% python3 -q
>>> import numpy as np
>>> np.set_printoptions(precision=2, suppress=True, linewidth=200)
>>> W0 = np.array([[-30.0, 22.0, 13.0], [0.0, 5.0, 0.0], [-78.0, 48.0, 35.0]])
>>> W0
array([[-30.,  22.,  13.],
       [  0.,   5.,   0.],
       [-78.,  48.,  35.]])
>>> vals, V = np.linalg.eig(W0)
>>> np.sort(np.linalg.eigvals(W0 @ W0))
array([16., 25., 81.])
>>> round(float(np.linalg.norm(W0) ** 2 / np.linalg.norm(W0, 2) ** 2), 2)
1.0
>>> W0[0] @ W0[1]
np.float64(110.0)
>>> np.linalg.norm(W0, axis=0)
array([83.57, 53.04, 37.34])
>>> round(float(np.linalg.norm(W0[0] - W0[1])), 2)
36.85
>>> F = np.loadtxt("run6.csv", delimiter=",")
>>> F
array([[ 0.,  6.,  0.],
       [ 0.,  6.,  0.],
       [10.,  6.,  5.],
       [16.,  6., 14.],
       [20.,  6., 20.],
       [18.,  6., 17.],
       [ 2.,  6.,  0.],
       [ 0.,  6.,  0.],
       [16.,  6., 14.],
       [14.,  6., 11.],
       [ 4.,  6.,  0.],
       [24.,  6., 26.],
       [14.,  6., 11.],
       [20.,  6., 20.],
       [ 0.,  6.,  0.]])
>>> q, R = np.linalg.qr(F)
>>> np.abs(np.diag(R))
array([52.19, 14.49,  6.99])
>>> np.round(q @ R, 2) + 0
array([[ 0.,  6.,  0.],
       [ 0.,  6.,  0.],
       [10.,  6.,  5.],
       [16.,  6., 14.],
       [20.,  6., 20.],
       [18.,  6., 17.],
       [ 2.,  6.,  0.],
       [ 0.,  6.,  0.],
       [16.,  6., 14.],
       [14.,  6., 11.],
       [ 4.,  6.,  0.],
       [24.,  6., 26.],
       [14.,  6., 11.],
       [20.,  6., 20.],
       [ 0.,  6.,  0.]])
>>> np.round(abs(R[0, 0]), 2), round(float(np.linalg.norm(F[:, 0])), 2)
(np.float64(52.19), 52.19)
>>> np.allclose(R.T @ R, F.T @ F)
True
>>> q.shape, R.shape
((15, 3), (3, 3))
>>> E = np.maximum(np.array([[-4],
...     [-3],
...     [0],
...     [-2],
...     [2],
...     [-5],
...     [4],
...     [2],
...     [5],
...     [3],
...     [0],
...     [4],
...     [-4],
...     [5],
...     [-2],
...     [2],
...     [-3],
...     [-1],
...     [-5]]) @ np.array([[8, 3, 9]]) + np.array([2, 3, 1]), 0)
>>> E
array([[ 0,  0,  0],
       [ 0,  0,  0],
       [ 2,  3,  1],
       [ 0,  0,  0],
       [18,  9, 19],
       [ 0,  0,  0],
       [34, 15, 37],
       [18,  9, 19],
       [42, 18, 46],
       [26, 12, 28],
       [ 2,  3,  1],
       [34, 15, 37],
       [ 0,  0,  0],
       [42, 18, 46],
       [ 0,  0,  0],
       [18,  9, 19],
       [ 0,  0,  0],
       [ 0,  0,  0],
       [ 0,  0,  0]])
>>> # null space of dimension 1
>>> basis = E[[9, 2]].astype(float)
>>> for _ in range(3):
...     z = np.linalg.norm(E[:, None] - basis, axis=-1).argmin(axis=1)
...     basis = np.array([E[z == j].mean(axis=0) for j in range(2)])
... 
>>> z
array([1, 1, 1, 1, 0, 1, 0, 0, 0, 0, 1, 0, 1, 0, 1, 0, 1, 1, 1])
>>> np.bincount(z)
array([ 8, 11])
>>> E @ np.linalg.pinv(E) @ E
array([[ 0.,  0.,  0.],
       [ 0.,  0.,  0.],
       [ 2.,  3.,  1.],
       [ 0.,  0.,  0.],
       [18.,  9., 19.],
       [ 0.,  0.,  0.],
       [34., 15., 37.],
       [18.,  9., 19.],
       [42., 18., 46.],
       [26., 12., 28.],
       [ 2.,  3.,  1.],
       [34., 15., 37.],
       [ 0.,  0.,  0.],
       [42., 18., 46.],
       [ 0.,  0.,  0.],
       [18.,  9., 19.],
       [ 0.,  0.,  0.],
       [ 0.,  0.,  0.],
       [ 0.,  0.,  0.]])
>>> Xs = E - E.mean(axis=0)
>>> left, sigma, VT = np.linalg.svd(Xs, full_matrices=False)
>>> (np.sign(left[:, 0]) == np.sign(left[0, 0])).astype(int)
array([1, 1, 1, 1, 0, 1, 0, 0, 0, 0, 1, 0, 1, 0, 1, 0, 1, 1, 1])
>>> np.round(sigma ** 2 / (sigma ** 2).sum(), 2) + 0
array([1., 0., 0.])
>>> np.abs(VT[0]).argmax()
np.int64(2)
>>> np.linalg.matrix_rank(Xs)
np.int64(2)
>>> gram = np.cov(E, rowvar=False)
>>> np.argsort(-E.std(axis=0).round(6), kind="stable")
array([2, 0, 1])
>>> gram
array([[253.59, 109.07, 277.53],
       [109.07,  47.47, 119.05],
       [277.53, 119.05, 303.89]])
>>> np.polyfit(E[:, 1], E[:, 0], 1)
array([ 2.3, -1. ])
>>> M = np.loadtxt("test16.csv", delimiter=",")
>>> M
array([[-0.76,  0.64,  0.12],
       [-0.23, -0.44,  0.87],
       [ 0.61,  0.63,  0.48]])
>>> # orthonormal columns
>>> gram = M.T @ M
>>> (M @ M.T).shape
(3, 3)
>>> M2 = np.array([[2, -1], [-2, -2]])
>>> basis = np.kron(M2, M)
>>> basis
array([[-1.52,  1.28,  0.25,  0.76, -0.64, -0.12],
       [-0.46, -0.88,  1.74,  0.23,  0.44, -0.87],
       [ 1.22,  1.26,  0.96, -0.61, -0.63, -0.48],
       [ 1.52, -1.28, -0.25,  1.52, -1.28, -0.25],
       [ 0.46,  0.88, -1.74,  0.46,  0.88, -1.74],
       [-1.22, -1.26, -0.96, -1.22, -1.26, -0.96]])
